% python3 -q
>>> import numpy as np
>>> import numpy.linalg as la
>>> np.set_printoptions(suppress=True, linewidth=160)
>>> X = np.load("arr.npy")
>>> print(X)
[[ 1 -1  1 -1 -1  1 -1  1]
 [ 1 -1 -1  1 -1  1  1 -1]
 [ 1  1  1  1  1  1  1  1]
 [ 1  1 -1 -1 -1 -1  1  1]]
>>> M2 = X / np.sqrt((X ** 2).mean(axis=1, keepdims=True))
>>> print(M2[3])
[ 1.  1. -1. -1. -1. -1.  1.  1.]
>>> print(la.matrix_rank(X - X.mean(axis=1, keepdims=True)))
3
>>> print(np.round(la.norm(M2, axis=1), 2))
[2.83 2.83 2.83 2.83]
>>> vec = np.array([5, 5, 4, 8, 2, 7, 9, 0])
>>> h1 = np.maximum(X @ vec, 0)
>>> print(X * (h1 > 1e-9)[:, None])
[[ 0  0  0  0  0  0  0  0]
 [ 1 -1 -1  1 -1  1  1 -1]
 [ 1  1  1  1  1  1  1  1]
 [ 0  0  0  0  0  0  0  0]]
>>> print(h1)
[ 0 18 40  0]
>>> M2 = X / la.norm(X, axis=1, keepdims=True)
>>> C2 = M2 @ M2.T
>>> print(C2.round(2) + 0)
[[1. 0. 0. 0.]
 [0. 1. 0. 0.]
 [0. 0. 1. 0.]
 [0. 0. 0. 1.]]
>>> print((C2 - 2 * np.eye(4)).round(6).argmax(axis=1))
[1 0 0 0]
>>> print((np.abs(C2) > 0.9).astype(int))
[[1 0 0 0]
 [0 1 0 0]
 [0 0 1 0]
 [0 0 0 1]]
>>> print(np.round(la.norm(M2, axis=1), 2))
[1. 1. 1. 1.]
>>> print(C2[1].round(2) + 0)
[0. 1. 0. 0.]
>>> print(round(float(la.norm(X[2] - X[3])), 2))
4.0
>>> print(np.round(la.norm(X, axis=0), 2))
[2. 2. 2. 2. 2. 2. 2. 2.]
>>> print(X[2] @ X[3])
0
>>> print(round(la.norm(X[2], 1), 2), round(la.norm(X[2], np.inf), 2))
8.0 1.0
>>> print(round(la.norm(X, 1), 2), round(la.norm(X, np.inf), 2))
4.0 8.0
>>> r0, r1 = X[2], X[0]
>>> print(r0 @ r0)
8
>>> print(r0 @ r1)
0
>>> pr = (r0 @ r1) / (r0 @ r0) * r0
>>> print(la.matrix_rank(np.outer(r0, r1)))
1
>>> print(r1 - pr)
[ 1. -1.  1. -1. -1.  1. -1.  1.]
>>> print(np.outer(r0, r1))
[[ 1 -1  1 -1 -1  1 -1  1]
 [ 1 -1  1 -1 -1  1 -1  1]
 [ 1 -1  1 -1 -1  1 -1  1]
 [ 1 -1  1 -1 -1  1 -1  1]
 [ 1 -1  1 -1 -1  1 -1  1]
 [ 1 -1  1 -1 -1  1 -1  1]
 [ 1 -1  1 -1 -1  1 -1  1]
 [ 1 -1  1 -1 -1  1 -1  1]]
>>> print(pr)
[0. 0. 0. 0. 0. 0. 0. 0.]
>>> mat = np.array([[2.0, 0.0, 0.0, 0.0, 0.0],
...     [1.0, 1.0, 0.0, 0.0, 0.0],
...     [0.0, 0.0, 2.0, 3.0, 1.0],
...     [0.0, 0.0, 0.0, 1.0, 1.0],
...     [0.0, 0.0, 0.0, 3.0, 0.0]])
>>> print(mat)
[[2. 0. 0. 0. 0.]
 [1. 1. 0. 0. 0.]
 [0. 0. 2. 3. 1.]
 [0. 0. 0. 1. 1.]
 [0. 0. 0. 3. 0.]]
>>> # splits into 2 blocks
>>> C2 = X.T @ X
>>> print(C2)
[[ 4  0  0  0 -2  2  2  2]
 [ 0  4  0  0  2 -2  2  2]
 [ 0  0  4  0  2  2 -2  2]
 [ 0  0  0  4  2  2  2 -2]
 [-2  2  2  2  4  0  0  0]
 [ 2 -2  2  2  0  4  0  0]
 [ 2  2 -2  2  0  0  4  0]
 [ 2  2  2 -2  0  0  0  4]]
>>> print(np.trace(C2), (X ** 2).sum())
32 32
>>> print(np.diag(C2))
[4 4 4 4 4 4 4 4]
>>> print(np.round(la.eigvalsh(C2)[::-1], 2))
[8. 8. 8. 8. 0. 0. 0. 0.]
>>> print(la.matrix_rank(C2))
4
>>> print((X @ X.T).shape)
(4, 4)
>>> print((mat != 0).astype(int))
[[1 0 0 0 0]
 [1 1 0 0 0]
 [0 0 1 1 1]
 [0 0 0 1 1]
 [0 0 0 1 0]]
>>> print(np.round(la.det(mat), 2))
-12.0
>>> print(np.round(np.sort(la.eigvals(mat).real), 2))
[-1.3  1.   2.   2.   2.3]
>>> print(np.allclose(mat @ mat.T, mat.T @ mat))
False
>>> print(round(float(la.det(mat)), 2))
-12.0
>>> vec = np.array([-3, -3, 0, 0, 0])
>>> target = mat @ vec
>>> print(target)
[-6. -6.  0.  0.  0.]
>>> print(np.round(la.solve(mat, target + mat[:, 3]), 2) + 0)
[-3. -3.  0.  1.  0.]
>>> print(np.round(la.solve(mat, target), 2))
[-3. -3.  0.  0.  0.]
>>> F = np.loadtxt("sample13.csv", delimiter=",")
>>> print(F)
[[ 2.  2.  2.  2.  2.  2.  2.  2.  2.  2.  2.  2.  2.]
 [ 2.  4.  4.  4.  4.  4.  4.  4.  4.  4.  4.  4.  4.]
 [ 2.  4.  6.  6.  6.  6.  6.  6.  6.  6.  6.  6.  6.]
 [ 2.  4.  6.  8.  8.  8.  8.  8.  8.  8.  8.  8.  8.]
 [ 2.  4.  6.  8. 10. 10. 10. 10. 10. 10. 10. 10. 10.]
 [ 2.  4.  6.  8. 10. 12. 12. 12. 12. 12. 12. 12. 12.]
 [ 2.  4.  6.  8. 10. 12. 14. 14. 14. 14. 14. 14. 14.]
 [ 2.  4.  6.  8. 10. 12. 14. 16. 16. 16. 16. 16. 16.]
 [ 2.  4.  6.  8. 10. 12. 14. 16. 18. 18. 18. 18. 18.]
 [ 2.  4.  6.  8. 10. 12. 14. 16. 18. 20. 20. 20. 20.]
 [ 2.  4.  6.  8. 10. 12. 14. 16. 18. 20. 22. 22. 22.]
 [ 2.  4.  6.  8. 10. 12. 14. 16. 18. 20. 22. 24. 24.]
 [ 2.  4.  6.  8. 10. 12. 14. 16. 18. 20. 22. 24. 26.]]
>>> # symmetric
>>> def softmax(z):
...     e = np.exp(z - z.max(axis=-1, keepdims=True))
...     return e / e.sum(axis=-1, keepdims=True)
... 
>>> print(np.round(softmax(F[12] + 5), 2) + 0)
[0.   0.   0.   0.   0.   0.   0.   0.   0.   0.   0.02 0.12 0.86]
>>> att = F @ F.T / np.sqrt(13)
>>> print(softmax(att).round(6).argmax(axis=1))
[12 12 12 12 12 12 12 12 12 12 12 12 12]
>>> M2 = np.array([[8, 1],
...     [8, 0],
...     [4, 2],
...     [4, 7],
...     [6, 4],
...     [6, 7],
...     [8, 0],
...     [6, 8],
...     [7, 9],
...     [6, 3],
...     [7, 9],
...     [6, 2],
...     [8, 0]])
>>> print(np.einsum("ij->j", F))
[ 26.  50.  72.  92. 110. 126. 140. 152. 162. 170. 176. 180. 182.]
>>> print(np.vstack([F, M2.T]).shape)
(15, 13)
>>> print(np.einsum("ik,kj->ij", F, M2))
[[ 168.  104.]
 [ 320.  206.]
 [ 456.  308.]
 [ 584.  406.]
 [ 704.  490.]
 [ 812.  566.]
 [ 908.  628.]
 [ 988.  690.]
 [1056.  736.]
 [1110.  764.]
 [1152.  786.]
 [1180.  790.]
 [1196.  790.]]
>>> print(F @ M2)
[[ 168.  104.]
 [ 320.  206.]
 [ 456.  308.]
 [ 584.  406.]
 [ 704.  490.]
 [ 812.  566.]
 [ 908.  628.]
 [ 988.  690.]
 [1056.  736.]
 [1110.  764.]
 [1152.  786.]
 [1180.  790.]
 [1196.  790.]]
>>> print(la.matrix_rank(np.vstack([F, M2.T])))
13
>>> r0 = np.array([-1, -3, -1, 3, 1, -2, -1, 0, -2, 2, 0, -1, -1])
>>> M2 = F + np.outer(r0, np.eye(13)[0])
>>> print(round(float(la.det(M2) / la.det(F)), 2), np.round(1 + la.solve(F, r0)[0], 2))
1.5 1.5
>>> Lm = la.cholesky(F)
>>> print(la.eigvalsh(F).min() > 0)
True
>>> feats = np.loadtxt("case5.csv", delimiter=",")
>>> print(feats)
[[5. 1. 3. 0. 1. 0. 0. 0. 0. 0.]
 [1. 2. 1. 0. 0. 0. 1. 0. 0. 0.]
 [2. 1. 2. 0. 3. 0. 5. 0. 0. 0.]
 [0. 0. 0. 1. 0. 0. 0. 0. 0. 0.]
 [1. 3. 4. 0. 0. 0. 0. 0. 0. 0.]
 [0. 0. 0. 2. 0. 5. 0. 0. 0. 0.]
 [1. 3. 5. 0. 5. 0. 4. 0. 0. 0.]
 [0. 0. 0. 0. 0. 0. 0. 3. 2. 4.]
 [0. 0. 0. 0. 0. 0. 0. 2. 5. 3.]
 [0. 0. 0. 0. 0. 0. 0. 4. 5. 3.]]
>>> # 3 groups of indices that never mix
>>> print(feats.mean(axis=0))
[1.  1.  1.5 0.3 0.9 0.5 1.  0.9 1.2 1. ]
>>> print(feats.sum(axis=1))
[10.  5. 13.  1.  8.  7. 18.  9. 10. 12.]
>>> print(np.count_nonzero(feats))
33
>>> print(np.round(la.svd(feats, compute_uv=False), 2))
[11.92 10.5   5.4   5.24  3.78  2.32  1.93  1.15  0.93  0.71]
>>> print(np.diff(feats, axis=0))
[[-4.  1. -2.  0. -1.  0.  1.  0.  0.  0.]
 [ 1. -1.  1.  0.  3.  0.  4.  0.  0.  0.]
 [-2. -1. -2.  1. -3.  0. -5.  0.  0.  0.]
 [ 1.  3.  4. -1.  0.  0.  0.  0.  0.  0.]
 [-1. -3. -4.  2.  0.  5.  0.  0.  0.  0.]
 [ 1.  3.  5. -2.  5. -5.  4.  0.  0.  0.]
 [-1. -3. -5.  0. -5.  0. -4.  3.  2.  4.]
 [ 0.  0.  0.  0.  0.  0.  0. -1.  3. -1.]
 [ 0.  0.  0.  0.  0.  0.  0.  2.  0.  0.]]
>>> print(la.matrix_rank(feats))
10
>>> rng = np.random.default_rng(651)
>>> z = rng.permutation(10)
>>> print(z)
[6 9 8 4 3 7 2 0 1 5]
>>> M2 = feats[z][:, z]
>>> print(np.diag(M2))
[4. 3. 5. 0. 1. 3. 2. 5. 2. 5.]
>>> print(np.trace(M2))
30.0
>>> print(M2)
[[4. 0. 0. 5. 0. 0. 5. 1. 3. 0.]
 [0. 3. 5. 0. 0. 4. 0. 0. 0. 0.]
 [0. 3. 5. 0. 0. 2. 0. 0. 0. 0.]
 [0. 0. 0. 0. 0. 0. 4. 1. 3. 0.]
 [0. 0. 0. 0. 1. 0. 0. 0. 0. 0.]
 [0. 4. 2. 0. 0. 3. 0. 0. 0. 0.]
 [5. 0. 0. 3. 0. 0. 2. 2. 1. 0.]
 [0. 0. 0. 1. 0. 0. 3. 5. 1. 0.]
 [1. 0. 0. 0. 0. 0. 1. 1. 2. 0.]
 [0. 0. 0. 0. 2. 0. 0. 0. 0. 5.]]
>>> print(round(float(la.det(M2)), 2))
-45360.0
>>> print(np.round(np.sort(la.eigvals(M2).real), 2))
[-1.82 -1.82 -1.35  1.    1.17  2.    4.23  5.   10.35 11.23]
>>> print((M2 != 0).astype(int))
[[1 0 0 1 0 0 1 1 1 0]
 [0 1 1 0 0 1 0 0 0 0]
 [0 1 1 0 0 1 0 0 0 0]
 [0 0 0 0 0 0 1 1 1 0]
 [0 0 0 0 1 0 0 0 0 0]
 [0 1 1 0 0 1 0 0 0 0]
 [1 0 0 1 0 0 1 1 1 0]
 [0 0 0 1 0 0 1 1 1 0]
 [1 0 0 0 0 0 1 1 1 0]
 [0 0 0 0 1 0 0 0 0 1]]
>>> r0 = np.array([3, 5, 1, 4, 2, 3, 5]) + 0.5
>>> W0 = np.eye(7) - 2 * np.outer(r0, r0) / (r0 @ r0)
>>> print(W0.round(2))
[[ 0.78 -0.34 -0.09 -0.28 -0.15 -0.22 -0.34]
 [-0.34  0.47 -0.15 -0.44 -0.24 -0.34 -0.53]
 [-0.09 -0.15  0.96 -0.12 -0.07 -0.09 -0.15]
 [-0.28 -0.44 -0.12  0.64 -0.2  -0.28 -0.44]
 [-0.15 -0.24 -0.07 -0.2   0.89 -0.15 -0.24]
 [-0.22 -0.34 -0.09 -0.28 -0.15  0.78 -0.34]
 [-0.34 -0.53 -0.15 -0.44 -0.24 -0.34  0.47]]
>>> # columns are unit length and at right angles
>>> print(np.round(la.eigvalsh(W0).min(), 2))
-1.0
>>> print([round(float(la.det(W0[:i, :i])), 2) + 0 for i in range(1, 8)])
[0.78, 0.25, 0.21, -0.14, -0.25, -0.47, -1.0]
>>> print(np.all(la.eigvalsh(W0) > 0))
False
